$ python -q
>>> import numpy as np
>>> from numpy import linalg as LA
>>> np.set_printoptions(precision=2, suppress=True, linewidth=140)
>>> def tidy(a):
...     return np.round(a, 2) + 0
... 
>>> W0 = np.load("test17.npy")
>>> W0
array([[-2,  0, -3],
       [-3, -2, -2],
       [ 0, -3,  0],
       [ 2, -5,  1],
       [ 2, -5,  4],
       [ 1, -5,  6],
       [ 3, -8,  9],
       [ 3, -6,  7],
       [ 4, -8,  7],
       [ 6, -6,  5],
       [ 6, -5,  2],
       [ 3, -8,  4],
       [ 3, -6,  3],
       [ 3, -9,  5],
       [ 4, -6,  2],
       [ 2, -7,  2],
       [ 2, -9,  2],
       [ 2, -8, -1]])
>>> Ac = W0 - W0.mean(axis=0)
>>> V = LA.svd(Ac)[2][:1]
>>> out = Ac - Ac @ V.T @ V
>>> tidy(out.std(axis=0))
array([1.36, 1.39, 1.17])
>>> tidy(LA.norm(out) / LA.norm(Ac))
np.float64(0.5)
>>> LA.norm(out, axis=1).round(6).argmax()
np.int64(17)
>>> hat = W0 @ LA.solve(W0.T @ W0, W0.T)
>>> tidy(LA.eigvalsh(hat))
array([0., 0., 0., 0., 0., 0., 0., 0., 0., 0., 0., 0., 0., 0., 0., 1., 1., 1.])
>>> tidy(hat @ W0[:, 0])
array([-2., -3.,  0.,  2.,  2.,  1.,  3.,  3.,  4.,  6.,  6.,  3.,  3.,  3.,  4.,  2.,  2.,  2.])
>>> np.allclose(hat @ hat, hat)
True
>>> LA.matrix_rank(np.eye(18) - hat)
np.int64(15)
>>> F = np.array([[0, 0, 1, 1], [0, 0, 1, 1], [1, 1, 0, 1], [1, 1, 1, 0]])
>>> W0 @ W0
Traceback (most recent call last):
  File "<python-input-18>", line 1, in <module>
    W0 @ W0
    ~~~^~~~
ValueError: matmul: Input operand 1 has a mismatch in its core dimension 0, with gufunc signature (n?,k),(k,m?)->(n?,m?) (size 18 is different from 3)
>>> G = W0.T @ W0
>>> G
array([[ 183, -300,  196],
       [-300,  724, -392],
       [ 196, -392,  337]])
>>> tidy(LA.svd(W0, compute_uv=False) ** 2)
array([1106.63,   94.46,   42.91])
>>> vals, V = LA.eigh(F)
>>> x = np.array([-2, -2, -1, -2])
>>> np.abs(F).sum(axis=1).max(), tidy(np.abs(vals).max())
(np.int64(3), np.float64(2.56))
>>> x @ F @ x
np.int64(28)
>>> tidy(V * np.abs(vals) @ V.T)
array([[0.97, 0.97, 0.24, 0.24],
       [0.97, 0.97, 0.24, 0.24],
       [0.24, 0.24, 1.59, 0.59],
       [0.24, 0.24, 0.59, 1.59]])
>>> left, sv, Vh = LA.svd(F, full_matrices=False)
>>> tidy(Vh @ Vh.T)
array([[1., 0., 0., 0.],
       [0., 1., 0., 0.],
       [0., 0., 1., 0.],
       [0., 0., 0., 1.]])
>>> np.abs(left[:, 0]).round(6).argmax()
np.int64(2)
>>> tidy(np.abs(Vh[0]))
array([0.44, 0.44, 0.56, 0.56])
>>> tidy(np.sqrt((sv ** 2).sum())), tidy(LA.norm(F))
(np.float64(3.16), np.float64(3.16))
>>> tidy(sv / sv[0])
array([1.  , 0.61, 0.39, 0.  ])
>>> np.allclose(F[:-1].T @ LA.lstsq(F[:-1].T, F[-1])[0], F[-1])
False
>>> left, sv, Vh = LA.svd(F)
>>> V = Vh[:(sv > 1e-8).sum()]
>>> rng = np.random.default_rng(74)
>>> x = F[3] + 3 * F[2] + rng.integers(2) * np.eye(4)[0]
>>> x
array([4., 4., 1., 3.])
>>> tidy(np.diag(V.T @ V))
array([0.5, 0.5, 1. , 1. ])
>>> LA.matrix_rank(np.vstack([F, x]))
np.int64(3)
>>> K = np.load("a.npy")
>>> tidy(K)
array([[-0.27, -0.59, -0.76],
       [-0.59,  0.72, -0.35],
       [-0.76, -0.35,  0.54]])
>>> hat = np.triu(np.array([[1, 4, 1], [2, 2, 3], [5, 3, 3]]), 1) + np.eye(3)
>>> out = hat @ K @ LA.inv(hat)
>>> tidy(out)
array([[ -3.39,  15.53, -44.82],
       [ -2.87,  11.15, -29.31],
       [ -0.76,   2.69,  -6.76]])
>>> LA.matrix_rank(out)
np.int64(3)
>>> tidy(hat @ K - K @ hat)
array([[-3.13,  3.61,  1.17],
       [-2.28,  1.3 ,  0.05],
       [ 0.  ,  3.04,  1.83]])
>>> tidy(np.trace(out)), tidy(np.trace(K))
(np.float64(1.0), np.float64(1.0))
>>> tidy(LA.det(out))
np.float64(-1.0)
>>> E = np.loadtxt("case4.csv", delimiter=",")
>>> E
array([[-11.45,  14.73,   3.14],
       [-11.21,  11.69,   4.35],
       [-12.26,  11.14,   1.96],
       [-11.56,  14.08,   4.52],
       [-11.39,  13.17,   3.94],
       [-13.57,  12.05,   1.74],
       [-10.75,  12.06,   4.05],
       [-10.81,  12.78,   1.01],
       [-11.19,  11.87,   4.38],
       [-11.53,  11.99,   2.48],
       [-11.61,   9.89,   2.04],
       [-11.9 ,  11.56,   4.05],
       [-11.63,  11.33,   3.28],
       [-12.44,  12.19,   3.38],
       [-11.68,  13.45,   1.99],
       [-12.24,  11.85,   1.93]])
>>> f = np.array([1, -2])
>>> tidy(np.correlate(E[10], E[11], "full"))
array([-47.02, -94.16, 260.75, -94.11, -24.28])
>>> tidy(np.polyval(f, E[10]))
array([-13.61,   7.89,   0.04])
>>> tidy(np.cross(E[10, :3], E[11, :3]))
array([ 16.47,  22.74, -16.52])
>>> tidy(LA.eigvalsh(F).min())
np.float64(-1.56)
>>> np.all(LA.eigvalsh(F) > 0)
np.False_
>>> hat = E @ LA.solve(E.T @ E, E.T)
>>> tidy(np.trace(hat))
np.float64(3.0)
>>> tidy(LA.eigvalsh(hat))
array([0., 0., 0., 0., 0., 0., 0., 0., 0., 0., 0., 0., 0., 1., 1., 1.])
>>> np.allclose(hat @ hat, hat)
True
>>> tidy(hat @ E[:, 0])
array([-11.45, -11.21, -12.26, -11.56, -11.39, -13.57, -10.75, -10.81, -11.19, -11.53, -11.61, -11.9 , -11.63, -12.44, -11.68, -12.24])
>>> tidy(np.diag(hat))
array([0.32, 0.17, 0.17, 0.23, 0.13, 0.28, 0.13, 0.38, 0.17, 0.07, 0.21, 0.17, 0.1 , 0.1 , 0.21, 0.14])
